In [1]: import numpy as np

In [2]: np.set_printoptions(precision=3, suppress=True, linewidth=160)

In [3]: rnd = lambda a: np.round(a, 3) + 0

In [4]: A = np.loadtxt("m.csv", delimiter=",")

In [5]: A
Out[5]: 
array([[ 0.,  0., 17.],
       [ 9.,  3.,  0.],
       [ 0., 15.,  0.],
       [12.,  0.,  3.],
       [ 0., 13.,  3.],
       [ 9.,  7.,  0.],
       [ 7.,  0., 18.],
       [ 1., 11.,  0.],
       [ 0.,  3., 13.],
       [ 2.,  0., 19.]])

In [6]: blk = np.stack([A, 4 * A, A[::-1]])

In [7]: np.linalg.matrix_rank(blk.reshape(3, -1))
Out[7]: np.int64(2)

In [8]: np.einsum("bij,cij->bc", blk, blk)
Out[8]: 
array([[ 2103.,  8412.,  1452.],
       [ 8412., 33648.,  5808.],
       [ 1452.,  5808.,  2103.]])

In [9]: gram = np.cov(A, rowvar=False)

In [10]: print(rnd(gram))
[[ 22.222 -11.889 -10.222]
 [-11.889  34.622 -33.511]
 [-10.222 -33.511  69.789]]

In [11]: rnd(A.std(axis=0))
Out[11]: array([4.472, 5.582, 7.925])

In [12]: np.argsort(-A.std(axis=0).round(6), kind="stable")
Out[12]: array([2, 1, 0])

In [13]: gram.shape
Out[13]: (3, 3)

In [14]: z = A[:, 0] > np.median(A[:, 0])

In [15]: r0 = A[z].mean(axis=0) - A[~z].mean(axis=0)

In [16]: print(((A - A.mean(axis=0)) @ r0 > 0).astype(int))
[1 1 0 1 0 1 1 0 0 1]

In [17]: z.astype(int)
Out[17]: array([0, 1, 0, 1, 0, 1, 1, 0, 0, 1])

In [18]: rnd(r0)
Out[18]: array([ 7.6, -6.4,  1.4])

In [19]: rng = np.random.default_rng(2646)

In [20]: K = np.array([[-5, -2, -8, 4, 6],
    ...:     [-6, 7, 1, -3, 6],
    ...:     [-9, -8, -7, -4, 4],
    ...:     [8, 5, -6, 7, -7],
    ...:     [-5, -8, 7, -8, -8],
    ...:     [8, 4, 9, 9, -6]]) * (rng.random((6, 5)) < 0.3)

In [21]: K
Out[21]: 
array([[ 0, -2,  0,  0,  0],
       [ 0,  0,  0,  0,  0],
       [ 0,  0,  0,  0,  4],
       [ 0,  0,  0,  7,  0],
       [ 0,  0,  0, -8,  0],
       [ 0,  4,  0,  0,  0]])

In [22]: # rank 3

In [23]: vec = np.array([2, -1, 1, 3, -1])

In [24]: a = np.maximum(K @ vec, 0)

In [25]: K.T @ a
Out[25]: array([  0,  -4,   0, 147,   0])

In [26]: np.maximum(K @ (3 * vec), 0)
Out[26]: array([ 6,  0,  0, 63,  0,  0])

In [27]: K * (a > 1e-9)[:, None]
Out[27]: 
array([[ 0, -2,  0,  0,  0],
       [ 0,  0,  0,  0,  0],
       [ 0,  0,  0,  0,  0],
       [ 0,  0,  0,  7,  0],
       [ 0,  0,  0,  0,  0],
       [ 0,  0,  0,  0,  0]])

In [28]: print(rnd(np.tanh(K @ vec)))
[ 0.964  0.    -0.999  1.    -1.    -0.999]

In [29]: print(np.linalg.matrix_rank(K, rtol=0.1))
3

In [30]: print([round(float(x), 3) for x in np.linalg.svd(K, compute_uv=False)[:3]])
[10.63, 4.472, 4.0]

In [31]: np.argsort(-np.linalg.norm(K, axis=0).round(6), kind="stable")[:3]
Out[31]: array([3, 1, 4])

In [32]: np.linalg.cond(K) > 100
Out[32]: np.True_

In [33]: Z = np.array([[0.7, 1.2, 0.5]])

In [34]: mat = np.array([[-1],
    ...:     [1],
    ...:     [-3],
    ...:     [-2],
    ...:     [-1],
    ...:     [-1],
    ...:     [1],
    ...:     [3],
    ...:     [-3],
    ...:     [1],
    ...:     [2],
    ...:     [-2],
    ...:     [2],
    ...:     [3],
    ...:     [-1],
    ...:     [-3],
    ...:     [0],
    ...:     [-1],
    ...:     [1],
    ...:     [-2],
    ...:     [-1],
    ...:     [2],
    ...:     [-1],
    ...:     [-2],
    ...:     [2],
    ...:     [-1],
    ...:     [3],
    ...:     [-3],
    ...:     [-1],
    ...:     [2]]) @ Z + 0.02 * rng.normal(size=(30, 3))

In [35]: rnd(mat)
Out[35]: 
array([[-0.703, -1.175, -0.51 ],
       [ 0.708,  1.186,  0.45 ],
       [-2.094, -3.574, -1.528],
       [-1.38 , -2.374, -0.943],
       [-0.702, -1.204, -0.478],
       [-0.754, -1.166, -0.483],
       [ 0.704,  1.198,  0.47 ],
       [ 2.066,  3.594,  1.496],
       [-2.126, -3.625, -1.5  ],
       [ 0.729,  1.179,  0.483],
       [ 1.4  ,  2.402,  1.   ],
       [-1.427, -2.406, -0.996],
       [ 1.373,  2.388,  1.045],
       [ 2.108,  3.6  ,  1.487],
       [-0.706, -1.224, -0.522],
       [-2.095, -3.585, -1.524],
       [-0.006, -0.014,  0.038],
       [-0.671, -1.197, -0.531],
       [ 0.7  ,  1.207,  0.524],
       [-1.383, -2.428, -1.011],
       [-0.719, -1.224, -0.52 ],
       [ 1.381,  2.421,  1.018],
       [-0.712, -1.215, -0.476],
       [-1.403, -2.416, -0.997],
       [ 1.401,  2.406,  1.012],
       [-0.725, -1.219, -0.488],
       [ 2.097,  3.612,  1.491],
       [-2.104, -3.594, -1.499],
       [-0.712, -1.211, -0.523],
       [ 1.387,  2.406,  0.999]])

In [36]: Z = mat[[21, 13]].astype(float)

In [37]: for _ in range(5):
    ...:     z = np.linalg.norm(mat[:, None] - Z, axis=-1).argmin(axis=1)
    ...:     Z = np.array([mat[z == j].mean(axis=0) for j in range(2)])
    ...: 

In [38]: z
Out[38]: array([0, 1, 0, 0, 0, 0, 1, 1, 0, 1, 1, 0, 1, 1, 0, 0, 0, 0, 1, 0, 0, 1, 0, 0, 1, 0, 1, 0, 0, 1])

In [39]: rnd(Z)
Out[39]: 
array([[-1.135, -1.936, -0.805],
       [ 1.338,  2.3  ,  0.956]])

In [40]: M2 = mat / np.linalg.norm(mat, axis=1, keepdims=True)

In [41]: gram = M2 @ M2.T

In [42]: (gram - 2 * np.eye(30)).round(6).argmax(axis=1)
Out[42]: array([28,  6, 15,  4,  3, 25,  1, 29, 27,  6, 26,  8, 18, 10, 15,  2, 22, 14, 12, 14, 15,  7,  4,  8, 10, 22, 10,  8,  2,  7])

In [43]: rnd(gram[6])
Out[43]: 
array([-1.   ,  1.   , -1.   , -1.   , -1.   , -0.999,  1.   ,  1.   , -1.   ,  1.   ,  1.   , -1.   ,  0.999,  1.   , -1.   , -1.   , -0.041, -0.999,  0.999,
       -1.   , -1.   ,  1.   , -1.   , -1.   ,  1.   , -1.   ,  1.   , -1.   , -1.   ,  1.   ])

In [44]: rnd(np.degrees(np.arccos(np.clip(gram[6, 3], -1, 1))))
Out[44]: np.float64(179.641)
